% ipython --no-banner

In [1]: import numpy as np

In [2]: from numpy import linalg as LA

In [3]: np.set_printoptions(precision=2, suppress=True, linewidth=120)

In [4]: m1 = np.load("x.npy")

In [5]: m1
Out[5]: 
array([[ -3,   5,  -3,   1,   4,   2,   0,   2],
       [ -8,   1,   2,   4,   6,   6,  -4,   1],
       [-11,  -3,   2,   4,   6,   5,  -5,  -2],
       [-15,   2,  -3,   5,   2,   2,  -2,   3],
       [-16,   7,  -1,   7,   5,   7,  -4,   7],
       [-17,   7,  -3,  12,   9,   3,  -9,   7],
       [-12,  11,   0,  15,   5,   3,  -9,   8],
       [-11,  15,   3,  13,  10,   5, -13,   5],
       [-10,  18,   8,  18,   9,   9, -10,   2],
       [-13,  15,  12,  14,  13,  12, -14,   3],
       [ -9,  12,  11,  13,  15,   7, -12,   4],
       [ -6,  14,  14,  13,  15,   5, -11,   4],
       [ -5,  16,  19,  16,  13,   6, -12,   1],
       [ -4,  21,  14,  18,   9,  10, -11,  -2],
       [ -2,  26,  16,  18,   7,  11, -13,   2],
       [ -2,  29,  20,  17,   3,  11, -10,   7],
       [ -1,  28,  25,  14,   0,  13, -14,   5],
       [ -4,  23,  30,  14,   0,  10,  -9,   3],
       [ -7,  28,  34,  10,  -5,   6,  -4,   0],
       [-11,  32,  38,   6,  -8,   8,  -8,   5],
       [ -7,  34,  35,   5,  -5,   5, -10,   5],
       [-11,  33,  30,  10, -10,  10, -11,   2],
       [ -8,  31,  33,  11,  -5,   8, -11,   1],
       [ -9,  31,  36,  12,  -9,  12,  -8,  -4],
       [-14,  32,  31,   7,  -9,  17,  -7,  -8],
       [-16,  28,  34,  11, -13,  14,  -8,  -8],
       [-21,  24,  33,   9, -17,   9,  -7, -11],
       [-26,  29,  30,  10, -22,   7, -10, -16],
       [-23,  29,  31,  14, -23,   8,  -8, -12],
       [-27,  26,  30,  18, -26,   7,  -8,  -7],
       [-25,  24,  30,  16, -23,   8,  -7, -11],
       [-24,  27,  26,  13, -24,  10,  -9,  -9],
       [-20,  32,  22,  18, -24,   7,  -9, -13],
       [-18,  34,  19,  16, -25,  10,  -4, -18],
       [-15,  37,  21,  21, -25,  11,   0, -16],
       [-13,  33,  24,  25, -20,   8,  -5, -17]])

In [6]: rng = np.random.default_rng(804854)

In [7]: Y = m1 + rng.integers(-2, 3, (36, 1)) @ rng.integers(-2, 3, (1, 8))

In [8]: Y
Out[8]: 
array([[ -7,   1,  -5,   5,   0,   0,  -4,   0],
       [ -8,   1,   2,   4,   6,   6,  -4,   1],
       [ -7,   1,   4,   0,  10,   7,  -1,   0],
       [-11,   6,  -1,   1,   6,   4,   2,   5],
       [-16,   7,  -1,   7,   5,   7,  -4,   7],
       [-15,   9,  -2,  10,  11,   4,  -7,   8],
       [ -8,  15,   2,  11,   9,   5,  -5,  10],
       [-11,  15,   3,  13,  10,   5, -13,   5],
       [ -6,  22,  10,  14,  13,  11,  -6,   4],
       [-11,  17,  13,  12,  15,  13, -12,   4],
       [-13,   8,   9,  17,  11,   5, -16,   2],
       [ -4,  16,  15,  11,  17,   6,  -9,   5],
       [ -9,  12,  17,  20,   9,   4, -16,  -1],
       [ -6,  19,  13,  20,   7,   9, -13,  -3],
       [  0,  28,  17,  16,   9,  12, -11,   3],
       [  2,  33,  22,  13,   7,  13,  -6,   9],
       [  3,  32,  27,  10,   4,  15, -10,   7],
       [ -2,  25,  31,  12,   2,  11,  -7,   4],
       [ -7,  28,  34,  10,  -5,   6,  -4,   0],
       [-15,  28,  36,  10, -12,   6, -12,   3],
       [ -3,  38,  37,   1,  -1,   7,  -6,   7],
       [ -9,  35,  31,   8,  -8,  11,  -9,   3],
       [-12,  27,  31,  15,  -9,   6, -15,  -1],
       [-13,  27,  34,  16, -13,  10, -12,  -6],
       [-14,  32,  31,   7,  -9,  17,  -7,  -8],
       [-18,  26,  33,  13, -15,  13, -10,  -9],
       [-23,  22,  32,  11, -19,   8,  -9, -12],
       [-22,  33,  32,   6, -18,   9,  -6, -14],
       [-21,  31,  32,  12, -21,   9,  -6, -11],
       [-31,  22,  28,  22, -30,   5, -12,  -9],
       [-27,  22,  29,  18, -25,   7,  -9, -12],
       [-28,  23,  24,  17, -28,   8, -13, -11],
       [-16,  36,  24,  14, -20,   9,  -5, -11],
       [-18,  34,  19,  16, -25,  10,  -4, -18],
       [-17,  35,  20,  23, -27,  10,  -2, -17],
       [ -9,  37,  26,  21, -16,  10,  -1, -15]])

In [9]: np.round(LA.svd(Y - m1, compute_uv=False), 2) + 0
Out[9]: array([43.95,  0.  ,  0.  ,  0.  ,  0.  ,  0.  ,  0.  ,  0.  ])

In [10]: labels = Y[:, 4] > np.median(Y[:, 4])

In [11]: u = Y[labels].mean(axis=0) - Y[~labels].mean(axis=0)

In [12]: labels.astype(int)
Out[12]: array([1, 1, 1, 1, 1, 1, 1, 1, 1, 1, 1, 1, 1, 1, 1, 1, 1, 1, 0, 0, 0, 0, 0, 0, 0, 0, 0, 0, 0, 0, 0, 0, 0, 0, 0, 0])

In [13]: u
Out[13]: array([  9.67, -14.94, -19.83,  -2.44,  25.11,  -1.33,   0.  ,  11.72])

In [14]: (((Y - Y.mean(axis=0)) @ u > 0) == labels).mean()
Out[14]: np.float64(1.0)

In [15]: ((Y - Y.mean(axis=0)) @ u > 0).astype(int)
Out[15]: array([1, 1, 1, 1, 1, 1, 1, 1, 1, 1, 1, 1, 1, 1, 1, 1, 1, 1, 0, 0, 0, 0, 0, 0, 0, 0, 0, 0, 0, 0, 0, 0, 0, 0, 0, 0])

In [16]: labels = m1[:, 5] > np.median(m1[:, 5])

In [17]: u = m1[labels].mean(axis=0) - m1[~labels].mean(axis=0)

In [18]: ((m1 - m1.mean(axis=0)) @ u > 0).astype(int)
Out[18]: array([0, 0, 0, 0, 0, 0, 0, 0, 0, 0, 0, 0, 0, 0, 1, 1, 1, 1, 1, 1, 1, 1, 1, 1, 1, 1, 1, 1, 1, 1, 1, 1, 1, 1, 1, 1])

In [19]: labels.astype(int)
Out[19]: array([0, 0, 0, 0, 0, 0, 0, 0, 1, 1, 0, 0, 0, 1, 1, 1, 1, 1, 0, 0, 0, 1, 0, 1, 1, 1, 1, 0, 0, 0, 0, 1, 0, 1, 1, 0])

In [20]: A = np.array([[-1, 3, -4, 0, 4, 7, 8],
    ...:     [-6, -7, 8, 7, -6, 8, -6],
    ...:     [-7, -3, -4, -5, -7, -3, -4],
    ...:     [-7, -3, -4, -5, -7, -3, -4]])

In [21]: u, r1 = A[1], A[3]

In [22]: u @ r1
Out[22]: np.int64(38)

In [23]: u @ u
Out[23]: np.int64(334)

In [24]: pr = (u @ r1) / (u @ u) * u

In [25]: r1 - pr
Out[25]: array([-6.32, -2.2 , -4.91, -5.8 , -6.32, -3.91, -3.32])

In [26]: pr
Out[26]: array([-0.68, -0.8 ,  0.91,  0.8 , -0.68,  0.91, -0.68])

In [27]: np.abs(np.diag(LA.qr(A)[1])) > 1e-9
Out[27]: array([ True,  True,  True, False])

In [28]: np.unique(A.round(6), axis=0).shape
Out[28]: (3, 7)

In [29]: np.round(np.trace(LA.pinv(A) @ A), 2)
Out[29]: np.float64(3.0)

In [30]: J = np.load("run9.npy")

In [31]: J
Out[31]: 
array([[ 1,  0,  0,  0, -3],
       [ 0, -1,  0,  0,  0],
       [ 0,  0,  0, -1,  0],
       [ 0,  0,  0,  3,  0],
       [-1,  0,  0,  0,  0]])

In [32]: np.round(LA.eigvals(J).sum().real, 2)
Out[32]: np.float64(3.0)

In [33]: np.poly(J)
Out[33]: array([ 1., -3., -4.,  9.,  9.,  0.])
